$ ipython --no-banner

In [1]: import numpy as np

In [2]: import numpy.linalg as la

In [3]: np.set_printoptions(precision=3, suppress=True, linewidth=100, sign=" ")

In [4]: m1 = np.array([[1, -4, 16, -64],
   ...:     [1, -3, 9, -27],
   ...:     [1, -2, 4, -8],
   ...:     [1, -1, 1, -1],
   ...:     [1, 0, 0, 0],
   ...:     [1, 1, 1, 1],
   ...:     [1, 2, 4, 8],
   ...:     [1, 3, 9, 27],
   ...:     [1, 4, 16, 64],
   ...:     [1, 5, 25, 125]])

In [5]: # column 3 dominates

In [6]: def softmax(z):
   ...:     e = np.exp(z - z.max(axis=-1, keepdims=True))
   ...:     return e / e.sum(axis=-1, keepdims=True)
   ...: 

In [7]: print(np.round(softmax(m1[0] + -1), 3) + 0)
[ 0.  0.  1.  0.]

In [8]: scores = m1 @ m1.T / np.sqrt(4)

In [9]: np.round(softmax(scores), 3) + 0
Out[9]: 
array([[ 1. ,  0. ,  0. ,  0. ,  0. ,  0. ,  0. ,  0. ,  0. ,  0. ],
       [ 1. ,  0. ,  0. ,  0. ,  0. ,  0. ,  0. ,  0. ,  0. ,  0. ],
       [ 1. ,  0. ,  0. ,  0. ,  0. ,  0. ,  0. ,  0. ,  0. ,  0. ],
       [ 1. ,  0. ,  0. ,  0. ,  0. ,  0. ,  0. ,  0. ,  0. ,  0. ],
       [ 0.1,  0.1,  0.1,  0.1,  0.1,  0.1,  0.1,  0.1,  0.1,  0.1],
       [ 0. ,  0. ,  0. ,  0. ,  0. ,  0. ,  0. ,  0. ,  0. ,  1. ],
       [ 0. ,  0. ,  0. ,  0. ,  0. ,  0. ,  0. ,  0. ,  0. ,  1. ],
       [ 0. ,  0. ,  0. ,  0. ,  0. ,  0. ,  0. ,  0. ,  0. ,  1. ],
       [ 0. ,  0. ,  0. ,  0. ,  0. ,  0. ,  0. ,  0. ,  0. ,  1. ],
       [ 0. ,  0. ,  0. ,  0. ,  0. ,  0. ,  0. ,  0. ,  0. ,  1. ]])

In [10]: softmax(scores).round(6).argmax(axis=1)
Out[10]: array([ 0,  0,  0,  0,  0,  9,  9,  9,  9,  9])

In [11]: E = np.minimum.outer(np.arange(1, 4), np.arange(1, 4)) * -2

In [12]: E
Out[12]: 
array([[-2, -2, -2],
       [-2, -4, -4],
       [-2, -4, -6]])

In [13]: # symmetric, so the eigenvalues are real

In [14]: out = la.inv(E)

In [15]: round(float(la.slogdet(E)[0]), 3)
Out[15]: -1.0

In [16]: la.inv(out)
Out[16]: 
array([[-2., -2., -2.],
       [-2., -4., -4.],
       [-2., -4., -6.]])

In [17]: out
Out[17]: 
array([[-1. ,  0.5, -0. ],
       [ 0.5, -1. ,  0.5],
       [-0. ,  0.5, -0.5]])

In [18]: print(np.allclose(out, E.T))
False

In [19]: print(E @ out)
[[ 1.  0.  0.]
 [ 0.  1.  0.]
 [ 0.  0.  1.]]

In [20]: np.round(la.cond(E), 3)
Out[20]: np.float64(16.394)

In [21]: F = np.loadtxt("block4.csv", delimiter=",")

In [22]: F
Out[22]: 
array([[ -5.,  -3.,   3.,   1.,   1.,  -4.],
       [ -1.,  -4.,   6.,   3.,  -2.,  -9.],
       [  2.,  -9.,   9.,   3.,   1.,  -8.],
       [ -1.,  -9.,  11.,  -2.,   2., -10.],
       [  0., -11.,  12.,   3.,   3., -12.],
       [ -5., -11.,  16.,   8.,   4., -15.],
       [  0., -13.,  19.,   4.,   0., -19.],
       [ -1.,  -8.,  22.,   1.,   1., -17.],
       [  3.,  -9.,  23.,   0.,  -2., -15.],
       [  6.,  -8.,  20.,   3.,   3., -15.],
       [  1.,  -9.,  25.,   7.,   7., -13.],
       [ -2.,  -6.,  20.,   8.,   8., -15.],
       [ -4.,  -5.,  16.,  13.,   5., -16.],
       [  0.,  -2.,  13.,  11.,  10., -18.],
       [  5.,  -4.,  16.,  15.,   5., -19.],
       [  1.,   0.,  12.,  18.,   6., -19.],
       [  1.,  -4.,  15.,  22.,   3., -18.]])

In [23]: f, g = F[15], F[10]

In [24]: f @ f
Out[24]: np.float64(866.0)

In [25]: print(f @ g)
716.0

In [26]: p = (f @ g) / (f @ f) * f

In [27]: la.matrix_rank(np.outer(f, g))
Out[27]: np.int64(1)

In [28]: Z = F[[12, 11]].astype(float)

In [29]: for _ in range(4):
    ...:     labels = la.norm(F[:, None] - Z, axis=-1).argmin(axis=1)
    ...:     Z = np.array([F[labels == j].mean(axis=0) for j in range(2)])
    ...: 

In [30]: labels
Out[30]: array([ 0,  0,  1,  1,  1,  1,  1,  1,  1,  1,  1,  1,  0,  0,  0,  0,  0])

In [31]: np.bincount(labels)
Out[31]: array([  7,  10])

In [32]: Z
Out[32]: 
array([[ -0.429,  -3.143,  11.571,  11.857,   4.   , -14.714],
       [  0.3  ,  -9.3  ,  17.7  ,   3.5  ,   2.7  , -13.9  ]])

In [33]: vec = np.array([2, -2, 1, -1])

In [34]: rhs = m1 @ vec

In [35]: la.lstsq(m1, rhs)[0]
Out[35]: array([ 2., -2.,  1., -1.])

In [36]: la.solve(m1.T @ m1, m1.T @ rhs)
Out[36]: array([ 2., -2.,  1., -1.])

In [37]: np.round(la.pinv(m1) @ m1, 3) + 0
Out[37]: 
array([[ 1.,  0.,  0.,  0.],
       [ 0.,  1.,  0.,  0.],
       [ 0.,  0.,  1.,  0.],
       [ 0.,  0.,  0.,  1.]])

In [38]: rng = np.random.default_rng(271960)

In [39]: rhs = rhs + 0.05 * rng.normal(size=10)

In [40]: print(rhs)
[  89.885   43.967   17.972    6.059    1.939    0.039   -5.987  -21.99   -53.949 -108.046]

In [41]: b, *_ = la.lstsq(m1, rhs)

In [42]: [round(float(la.norm(la.solve(m1.T @ m1 + lam * np.eye(4), m1.T @ rhs))), 2) for lam in (0, 1, 10, 100)]
Out[42]: [3.17, 2.83, 1.99, 1.56]

In [43]: print(b)
[ 2.017 -1.989  0.996 -1.   ]

In [44]: hat = F @ la.solve(F.T @ F, F.T)

In [45]: np.round(la.eigvalsh(hat), 3) + 0
Out[45]: array([ 0.,  0.,  0.,  0.,  0.,  0.,  0.,  0.,  0.,  0.,  0.,  1.,  1.,  1.,  1.,  1.,  1.])

In [46]: print(round(np.trace(hat), 3))
6.0

In [47]: np.round(hat @ F[:, 0], 3) + 0
Out[47]: array([-5., -1.,  2., -1.,  0., -5.,  0., -1.,  3.,  6.,  1., -2., -4.,  0.,  5.,  1.,  1.])

In [48]: labels = F[:, 4] > np.median(F[:, 4])

In [49]: f = F[labels].mean(axis=0) - F[~labels].mean(axis=0)

In [50]: round(float((((F - F.mean(axis=0)) @ f > 0) == labels).mean()), 3)
Out[50]: 0.941

In [51]: ((F - F.mean(axis=0)) @ f > 0).astype(int)
Out[51]: array([ 0,  0,  0,  0,  0,  1,  0,  0,  0,  0,  1,  1,  1,  1,  1,  1,  1])

In [52]: K = np.array([[1, 0, 0, 0, 0, 0],
    ...:     [0, 0, 0, 0, 1, 0],
    ...:     [0, 0, 0, 0, 0, 1],
    ...:     [0, 0, 1, 0, 0, 0],
    ...:     [0, 0, 0, 1, 0, 0],
    ...:     [0, 1, 0, 0, 0, 0]])

In [53]: labels = rng.permutation(6)

In [54]: labels
Out[54]: array([ 5,  1,  3,  2,  0,  4])

In [55]: out = K[labels][:, labels]

In [56]: print(np.diag(out))
[ 0  0  0  0  1  0]

In [57]: out
Out[57]: 
array([[ 0,  1,  0,  0,  0,  0],
       [ 0,  0,  0,  0,  0,  1],
       [ 0,  0,  0,  1,  0,  0],
       [ 1,  0,  0,  0,  0,  0],
       [ 0,  0,  0,  0,  1,  0],
       [ 0,  0,  1,  0,  0,  0]])

In [58]: np.allclose(out, K)
Out[58]: False

In [59]: np.unravel_index(np.abs(K).argmax(), K.shape)
Out[59]: (np.int64(0), np.int64(0))

In [60]: np.abs(K).max()
Out[60]: np.int64(1)

In [61]: K[:, 6]
---------------------------------------------------------------------------
IndexError                                Traceback (most recent call last)
Cell In[61], line 1
----> 1 K[:, 6]

IndexError: index 6 is out of bounds for axis 1 with size 6

In [62]: np.round(la.norm(K), 3)
Out[62]: np.float64(2.449)

In [63]: print(K.shape)
(6, 6)

In [64]: np.count_nonzero(K)
Out[64]: np.int64(6)
